% ipython --no-banner

In [1]: import numpy as np

In [2]: np.set_printoptions(precision=2, suppress=True, linewidth=100)

In [3]: def rnd(a):
   ...:     return np.round(a, 2) + 0
   ...: 

In [4]: m1 = np.load("m.npy")

In [5]: print(m1)
[[  1.04  -0.03  -1.09  -1.94   0.72   0.64  -1.63   1.42   1.99  -0.8    0.09  -0.78   3.17
    0.37]
 [ -1.09   0.08   1.06   1.84  -0.77  -0.66   1.58  -1.62  -1.92   0.82   0.05   0.75  -3.05
   -0.27]
 [  2.29  -0.17  -2.17  -3.83   1.38   1.25  -3.11   3.16   3.94  -1.65   0.02  -1.67   6.25
    0.6 ]
 [  3.32  -0.31  -3.32  -5.73   2.04   1.78  -4.8    4.82   6.11  -2.38  -0.03  -2.46   9.17
    0.89]
 [ -3.22   0.16   3.37   5.72  -2.07  -1.88   4.84  -4.71  -6.     2.35   0.02   2.41  -9.33
   -1.05]
 [  4.43  -0.34  -4.36  -7.57   2.71   2.41  -6.46   6.44   8.01  -3.11  -0.05  -3.19  12.44
    1.2 ]
 [  5.51  -0.38  -5.64  -9.55   3.46   2.92  -7.94   8.    10.    -4.05   0.05  -4.06  15.52
    1.54]
 [ -2.23   0.2    2.19   3.74  -1.41  -1.15   3.14  -3.18  -4.02   1.63  -0.01   1.69  -6.23
   -0.7 ]
 [  2.19  -0.15  -2.16  -3.73   1.32   1.25  -3.15   3.28   3.97  -1.64   0.02  -1.55   6.22
    0.58]
 [  4.37  -0.31  -4.48  -7.66   2.87   2.38  -6.32   6.33   7.96  -3.16   0.01  -3.17  12.39
    1.19]
 [ -3.41   0.28   3.27   5.61  -2.09  -1.77   4.82  -4.73  -6.01   2.38   0.03   2.33  -9.32
   -0.9 ]
 [ -5.53   0.53   5.4    9.49  -3.45  -3.03   7.95  -8.01 -10.04   3.98   0.02   3.98 -15.4
   -1.39]
 [ -3.33   0.33   3.23   5.75  -2.08  -1.86   4.84  -4.78  -6.02   2.5   -0.03   2.43  -9.28
   -0.95]
 [  2.24  -0.21  -2.2   -3.84   1.38   1.24  -3.16   3.26   3.98  -1.64   0.05  -1.48   6.23
    0.57]
 [  5.58  -0.48  -5.55  -9.45   3.41   3.01  -8.07   8.03   9.97  -4.    -0.04  -3.99  15.5
    1.46]
 [  1.09  -0.2   -1.15  -1.92   0.77   0.55  -1.48   1.57   2.03  -0.74  -0.06  -0.84   3.03
    0.29]
 [  4.38  -0.41  -4.45  -7.65   2.84   2.41  -6.4    6.33   7.93  -3.2   -0.08  -3.16  12.39
    1.23]
 [  4.41  -0.42  -4.37  -7.61   2.75   2.41  -6.41   6.38   8.    -3.24  -0.04  -3.15  12.37
    1.14]
 [  0.11  -0.01   0.08  -0.04   0.     0.06   0.01   0.02   0.01   0.01  -0.04  -0.09  -0.02
   -0.05]
 [ -2.21   0.22   2.16   3.89  -1.41  -1.23   3.25  -3.21  -3.95   1.5    0.04   1.58  -6.23
   -0.56]
 [ -5.42   0.51   5.52   9.46  -3.43  -3.02   8.06  -8.02  -9.96   4.    -0.02   4.01 -15.46
   -1.45]
 [ -4.38   0.4    4.45   7.64  -2.82  -2.34   6.37  -6.42  -8.01   3.17  -0.06   3.18 -12.38
   -1.25]
 [ -3.27   0.26   3.37   5.61  -2.04  -1.78   4.79  -4.84  -5.98   2.4    0.     2.35  -9.29
   -0.86]
 [  2.26  -0.13  -2.16  -3.73   1.47   1.32  -3.14   3.24   3.99  -1.55   0.    -1.51   6.18
    0.55]
 [  5.59  -0.6   -5.52  -9.47   3.48   2.97  -7.99   8.07  10.04  -3.88   0.03  -3.98  15.55
    1.44]
 [ -5.52   0.48   5.47   9.42  -3.45  -3.01   7.89  -8.    -9.98   4.09  -0.05   3.9  -15.48
   -1.53]
 [ -4.35   0.45   4.38   7.67  -2.82  -2.35   6.42  -6.39  -8.     3.11  -0.03   3.22 -12.38
   -1.26]
 [  5.54  -0.56  -5.5   -9.47   3.51   2.98  -7.92   7.99  10.04  -3.98  -0.08  -3.89  15.59
    1.5 ]
 [  1.1   -0.15  -1.02  -1.9    0.7    0.63  -1.59   1.63   2.02  -0.83  -0.06  -0.84   3.05
    0.3 ]
 [ -5.52   0.52   5.54   9.43  -3.5   -3.03   8.01  -8.09 -10.02   3.93   0.07   3.96 -15.5
   -1.43]
 [  2.27  -0.21  -2.2   -3.88   1.45   1.19  -3.21   3.25   3.98  -1.58   0.    -1.63   6.27
    0.57]
 [  1.04  -0.12  -1.13  -1.91   0.68   0.58  -1.57   1.52   2.    -0.86   0.02  -0.79   3.14
    0.25]
 [  4.4   -0.46  -4.45  -7.64   2.74   2.47  -6.43   6.46   7.96  -3.16  -0.04  -3.18  12.38
    1.15]
 [  2.15  -0.2   -2.26  -3.86   1.3    1.18  -3.17   3.2    3.94  -1.58  -0.04  -1.65   6.22
    0.66]
 [  4.44  -0.39  -4.41  -7.66   2.8    2.34  -6.37   6.39   7.9   -3.21  -0.02  -3.23  12.31
    1.12]
 [ -5.48   0.48   5.45   9.55  -3.55  -2.97   8.05  -8.02  -9.96   4.03  -0.02   4.   -15.62
   -1.48]
 [  4.36  -0.39  -4.38  -7.62   2.81   2.37  -6.49   6.49   8.01  -3.28  -0.07  -3.2   12.47
    1.15]
 [  4.37  -0.48  -4.33  -7.62   2.74   2.31  -6.36   6.42   8.08  -3.1    0.07  -3.2   12.4
    1.12]
 [ -0.04   0.     0.05   0.11   0.06   0.01   0.03  -0.06   0.     0.    -0.06  -0.03   0.04
    0.05]
 [ -2.12   0.14   2.32   3.83  -1.41  -1.12   3.15  -3.21  -4.06   1.58  -0.07   1.61  -6.27
   -0.53]
 [  3.37  -0.27  -3.3   -5.69   2.01   1.83  -4.77   4.86   5.97  -2.54   0.12  -2.35   9.4
    0.86]
 [  5.46  -0.46  -5.47  -9.51   3.53   3.    -8.01   7.96  10.06  -4.03   0.04  -4.04  15.46
    1.49]
 [ -4.37   0.35   4.41   7.62  -2.81  -2.45   6.31  -6.35  -7.98   3.14   0.     3.24 -12.38
   -1.17]
 [ -4.37   0.3    4.37   7.53  -2.67  -2.44   6.41  -6.38  -7.85   3.13  -0.07   3.05 -12.39
   -1.17]
 [ -5.53   0.57   5.44   9.48  -3.46  -2.93   8.03  -7.98  -9.98   4.02  -0.04   3.98 -15.52
   -1.43]
 [  3.3   -0.3   -3.2   -5.75   2.12   1.74  -4.79   4.74   6.06  -2.3    0.03  -2.38   9.38
    0.91]
 [  2.29  -0.21  -2.2   -3.9    1.42   1.25  -3.17   3.13   3.99  -1.66  -0.02  -1.55   6.15
    0.63]
 [ -2.21   0.15   2.24   3.84  -1.29  -1.25   3.17  -3.18  -3.93   1.55  -0.08   1.56  -6.07
   -0.56]
 [ -1.14   0.09   1.11   1.88  -0.75  -0.59   1.58  -1.65  -1.98   0.89   0.05   0.86  -3.15
   -0.29]
 [  2.18  -0.23  -2.18  -3.78   1.4    1.25  -3.17   3.16   3.98  -1.64   0.01  -1.53   6.29
    0.65]
 [  2.24  -0.27  -2.19  -3.75   1.49   1.17  -3.18   3.17   4.03  -1.65   0.05  -1.58   6.15
    0.57]]

In [6]: f, r1 = m1[36], m1[27]

In [7]: print(rnd(f @ f))
436.15

In [8]: pr = (f @ r1) / (f @ f) * f

In [9]: print(np.linalg.matrix_rank(np.outer(f, r1)))
1

In [10]: print(rnd(np.linalg.norm(f + r1) ** 2 + np.linalg.norm(f - r1) ** 2))
2223.86
